$ ipython --no-banner

In [1]: import numpy as np

In [2]: np.set_printoptions(suppress=True, linewidth=120)

In [3]: W0 = np.loadtxt("arr.csv", delimiter=",")

In [4]: W0
Out[4]: 
array([[ 1., -1., -1.,  1.,  1., -1., -1.,  1.],
       [ 1.,  1., -1., -1., -1., -1.,  1.,  1.],
       [ 1., -1., -1.,  1., -1.,  1.,  1., -1.],
       [ 1., -1.,  1., -1.,  1., -1.,  1., -1.],
       [ 1.,  1.,  1.,  1.,  1.,  1.,  1.,  1.]])

In [5]: rng = np.random.default_rng(808)

In [6]: M2 = W0 + rng.integers(-2, 3, (5, 2)) @ rng.integers(-2, 3, (2, 8))

In [7]: print(M2)
[[ 3. -3. -1. -1. -3. -3. -3. -3.]
 [ 3. -1. -3. -1. -3.  0.  0.  3.]
 [-2.  2.  1.  2.  3.  1.  3. -1.]
 [ 2. -2. -1.  0.  1.  1.  1.  3.]
 [ 2.  0. -1.  2.  1.  3.  1.  5.]]

In [8]: np.abs(M2 - W0).sum(axis=1)
Out[8]: array([18., 12., 15., 11., 11.])

In [9]: f = np.array([-5, -5])

In [10]: np.cross(W0[4, :3], W0[2, :3])
Out[10]: array([ 0.,  2., -2.])

In [11]: print(np.correlate(W0[4], W0[2], "full"))
[-1.  0.  1.  0.  1.  0. -1.  0.  1.  0. -1.  0. -1.  0.  1.]

In [12]: np.convolve(W0[4], f)
Out[12]: array([ -5., -10., -10., -10., -10., -10., -10., -10.,  -5.])

In [13]: K = np.loadtxt("mat.csv", delimiter=",")

In [14]: K.round(2) + 0
Out[14]: 
array([[-0.06, -0.38,  0.36, -0.89,  0.82,  1.02,  0.34,  0.73, -2.15,  0.01,  0.21,  0.12, -0.93],
       [ 0.34,  0.31,  0.08, -0.6 , -0.96,  0.37,  0.48,  0.17,  1.01,  1.9 , -0.97,  1.22,  0.18],
       [-0.08,  0.26, -0.4 ,  1.14, -0.45, -1.18, -0.54, -0.8 ,  1.78, -0.77,  0.17, -0.61,  0.87],
       [-0.08, -0.39,  0.35, -0.84,  0.86,  0.99,  0.31,  0.71, -2.18, -0.1 ,  0.26,  0.05, -0.93],
       [-0.17, -0.44,  0.28, -0.53,  1.05,  0.73,  0.12,  0.56, -2.2 , -0.69,  0.54, -0.34, -0.86],
       [-0.34, -0.28, -0.12,  0.7 ,  0.9 , -0.47, -0.52, -0.24, -0.82, -1.94,  0.97, -1.26, -0.1 ],
       [ 0.04,  0.37, -0.37,  0.92, -0.79, -1.05, -0.37, -0.74,  2.13, -0.09, -0.17, -0.18,  0.93],
       [ 0.2 , -0.1 ,  0.38, -1.21,  0.  ,  1.16,  0.65,  0.75, -1.11,  1.42, -0.54,  1.01, -0.66],
       [ 0.32,  0.16,  0.23, -0.96, -0.65,  0.78,  0.62,  0.46,  0.17,  1.93, -0.9 ,  1.29, -0.18],
       [-0.05,  0.3 , -0.4 ,  1.1 , -0.54, -1.16, -0.5 , -0.8 ,  1.89, -0.61,  0.09, -0.51,  0.89],
       [ 0.32,  0.39, -0.03, -0.27, -1.1 ,  0.02,  0.32, -0.07,  1.54,  1.69, -0.92,  1.05,  0.44],
       [ 0.34,  0.23,  0.17, -0.83, -0.79,  0.62,  0.57,  0.34,  0.53,  1.96, -0.95,  1.29, -0.03],
       [-0.32, -0.38,  0.02,  0.31,  1.09, -0.06, -0.34,  0.04, -1.48, -1.72,  0.93, -1.08, -0.41],
       [ 0.21,  0.44, -0.24,  0.4 , -1.1 , -0.62, -0.04, -0.49,  2.15,  0.9 , -0.62,  0.48,  0.81],
       [-0.34, -0.22, -0.18,  0.85,  0.77, -0.64, -0.58, -0.36, -0.48, -1.96,  0.94, -1.29,  0.05],
       [-0.34, -0.24, -0.16,  0.79,  0.83, -0.58, -0.56, -0.31, -0.62, -1.96,  0.95, -1.28, -0.01],
       [ 0.21, -0.09,  0.37, -1.21, -0.02,  1.15,  0.65,  0.75, -1.08,  1.44, -0.55,  1.03, -0.65],
       [ 0.08,  0.4 , -0.35,  0.83, -0.87, -0.98, -0.31, -0.7 ,  2.18,  0.12, -0.27, -0.04,  0.92],
       [ 0.33,  0.21,  0.19, -0.87, -0.75,  0.67,  0.59,  0.38,  0.43,  1.96, -0.94,  1.29, -0.07],
       [ 0.05, -0.29,  0.4 , -1.11,  0.52,  1.17,  0.51,  0.8 , -1.87,  0.64, -0.11,  0.53, -0.89],
       [ 0.1 ,  0.41, -0.34,  0.78, -0.92, -0.94, -0.27, -0.68,  2.2 ,  0.24, -0.33,  0.04,  0.92],
       [ 0.01,  0.34, -0.39,  1.  , -0.7 , -1.1 , -0.43, -0.77,  2.05, -0.3 , -0.07, -0.32,  0.92],
       [-0.31, -0.4 ,  0.06,  0.19,  1.12,  0.05, -0.28,  0.12, -1.64, -1.62,  0.9 , -1.  , -0.49],
       [-0.2 ,  0.1 , -0.38,  1.22,  0.  , -1.16, -0.65, -0.75,  1.12, -1.42,  0.53, -1.01,  0.67],
       [ 0.28,  0.43, -0.13,  0.02, -1.14, -0.26,  0.17, -0.26,  1.87,  1.4 , -0.83,  0.84,  0.62],
       [ 0.34,  0.23,  0.17, -0.83, -0.79,  0.62,  0.57,  0.34,  0.53,  1.96, -0.95,  1.29, -0.03],
       [-0.03,  0.31, -0.4 ,  1.08, -0.59, -1.15, -0.48, -0.79,  1.94, -0.52,  0.04, -0.46,  0.9 ]])

In [15]: idx = K[:, 8] > np.median(K[:, 8])

In [16]: f = K[idx].mean(axis=0) - K[~idx].mean(axis=0)

In [17]: ((K - K.mean(axis=0)) @ f > 0).astype(int)
Out[17]: array([0, 1, 1, 0, 0, 0, 1, 0, 0, 1, 1, 1, 0, 1, 0, 0, 0, 1, 0, 0, 1, 1, 0, 1, 1, 1, 1])

In [18]: idx.astype(int)
Out[18]: array([0, 1, 1, 0, 0, 0, 1, 0, 0, 1, 1, 0, 0, 1, 0, 0, 0, 1, 0, 0, 1, 1, 0, 1, 1, 1, 1])

In [19]: f.round(2)
Out[19]: array([ 0.14,  0.52, -0.41,  0.92, -1.18, -1.13, -0.31, -0.82,  2.76,  0.39, -0.45,  0.11,  1.14])

In [20]: np.round((((K - K.mean(axis=0)) @ f > 0) == idx).mean(), 2)
Out[20]: np.float64(0.96)

In [21]: J = np.load("test5.npy")

In [22]: J.round(2)
Out[22]: 
array([[  0.91,  -5.  ,   2.4 ,   0.87,  -2.42,   1.19,   3.2 ],
       [  6.06,   4.18, -11.35,  -0.44, -13.04,   7.98,   4.02],
       [  2.81,   4.47, -10.08,   0.49, -13.86,  11.31,   5.81],
       [ -2.9 ,   0.59,  -0.56, -15.51,   3.1 ,   2.71,  -1.96],
       [  3.46,   2.15,  -7.34,  -2.29,  -6.43,   6.16,   2.3 ],
       [  1.47,  -5.68,   2.99,   0.35,  -1.9 ,  -0.26,   2.71],
       [  2.23,  -5.52,   4.26, -15.86,   4.01,  -8.12,  -3.91],
       [  2.53,  -2.5 ,  -2.52,  10.02, -11.18,   7.56,   7.92],
       [-10.44,   2.59,  -1.45,   5.96,  -5.95,  20.74,   9.65],
       [ -1.12,   4.92,  -7.51,  -8.81,  -6.4 ,  10.02,   2.2 ],
       [  6.43,  -1.17,  -6.51,  11.94,  -8.39,   6.39,   5.77],
       [  9.35,  -5.53,  -0.5 ,  -7.12,  -3.38,  -9.07,  -1.76],
       [ 13.02,  -8.34,   1.07,  -7.84,  -2.1 , -15.41,  -3.63],
       [  0.63,  -7.39,   5.95,  -3.51,   1.85,  -3.53,   0.81],
       [  9.54,   1.9 , -10.82,   3.2 , -15.3 ,   4.62,   4.6 ],
       [ -7.57,  -2.52,   4.71,  -7.41,   9.54,   5.44,  -0.17],
       [-15.13,  -0.89,   5.66,   1.89,   7.44,  17.15,   5.81],
       [  2.19,  -5.77,   2.75,  -0.39,   2.01,  -1.73,   0.82],
       [  4.35,  -4.57,  -1.09,  11.19, -11.06,   4.38,   7.63],
       [  5.74,   2.01,  -8.47,  -2.08,  -2.26,   3.77,  -0.05],
       [ -6.09,   2.8 ,  -3.23,  -0.3 , -10.31,  15.61,   7.92],
       [ -8.12,   5.99,  -5.31,  -7.77,   0.06,  16.16,   2.76],
       [ -2.67,   5.52,  -7.14, -11.71,  -2.25,  10.12,   0.5 ],
       [  9.87,  -7.15,   0.21,   1.91,  -8.77,  -6.79,   2.45],
       [  2.5 ,  -3.3 ,  -0.74,   1.63,   5.73,   1.01,  -0.33],
       [  7.77,  -1.47,  -5.86,   3.08,  -3.34,   0.71,   1.15],
       [  0.09,  -2.51,   0.1 ,  -2.04,  -0.78,   3.09,   1.98],
       [  2.66,  -8.48,   5.17,   5.61,  -1.43,  -2.1 ,   3.64],
       [  4.62,   4.28,  -9.41, -11.9 ,  -7.01,   3.68,  -0.56],
       [ -2.47,  -1.31,   0.82,  -8.52,  -4.92,   4.27,   2.74],
       [  6.15,   0.15,  -7.12,   4.29,  -4.72,   4.4 ,   2.47],
       [ -3.79,  -2.69,   2.11,  -0.43,   6.31,   5.62,   1.34],
       [  3.12,  -5.3 ,   2.02,  -2.33,  -6.49,  -1.6 ,   3.03],
       [ -6.26,  -0.16,   0.97,  -5.38,   1.62,   8.86,   2.55],
       [  1.97, -13.73,  11.24,  12.41,  -5.62,  -3.86,   7.59],
       [  2.37,  -7.36,   4.61,   0.08,  -1.27,  -2.96,   2.19],
       [  5.56,  -5.76,   1.15,  -1.89,  -0.1 ,  -4.68,  -0.11],
       [ -3.08,   1.08,  -2.36,  -5.21,   7.7 ,   6.98,  -0.96],
       [ -0.16,   4.34,  -7.15, -11.26,   3.65,   6.28,  -2.43],
       [  6.92,  -4.92,   0.51, -11.09,  -1.92,  -8.35,  -2.4 ],
       [ -0.6 ,  -1.67,  -0.12,  -6.04,   1.97,   2.53,   0.16],
       [  0.98,   0.07,  -3.84,   1.37, -10.3 ,   7.87,   5.79]])

In [23]: # null space of dimension 2

In [24]: rk = np.linalg.matrix_rank(J)

In [25]: print(rk)
5

In [26]: N = np.linalg.svd(J)[2][rk:].T

In [27]: N.shape
Out[27]: (7, 2)

In [28]: np.round(N @ N.T, 2) + 0
Out[28]: 
array([[ 0.32,  0.26,  0.35, -0.03,  0.04,  0.16,  0.03],
       [ 0.26,  0.27,  0.25, -0.05,  0.1 ,  0.04,  0.24],
       [ 0.35,  0.25,  0.4 , -0.02,  0.  ,  0.22, -0.09],
       [-0.03, -0.05, -0.02,  0.01, -0.03,  0.02, -0.09],
       [ 0.04,  0.1 ,  0.  , -0.03,  0.07, -0.07,  0.23],
       [ 0.16,  0.04,  0.22,  0.02, -0.07,  0.19, -0.27],
       [ 0.03,  0.24, -0.09, -0.09,  0.23, -0.27,  0.73]])

In [29]: np.allclose(J @ N, 0)
Out[29]: True

In [30]: [int(np.linalg.matrix_rank(J[:, :j + 1])) for j in range(7)]
Out[30]: [1, 2, 3, 4, 5, 5, 5]
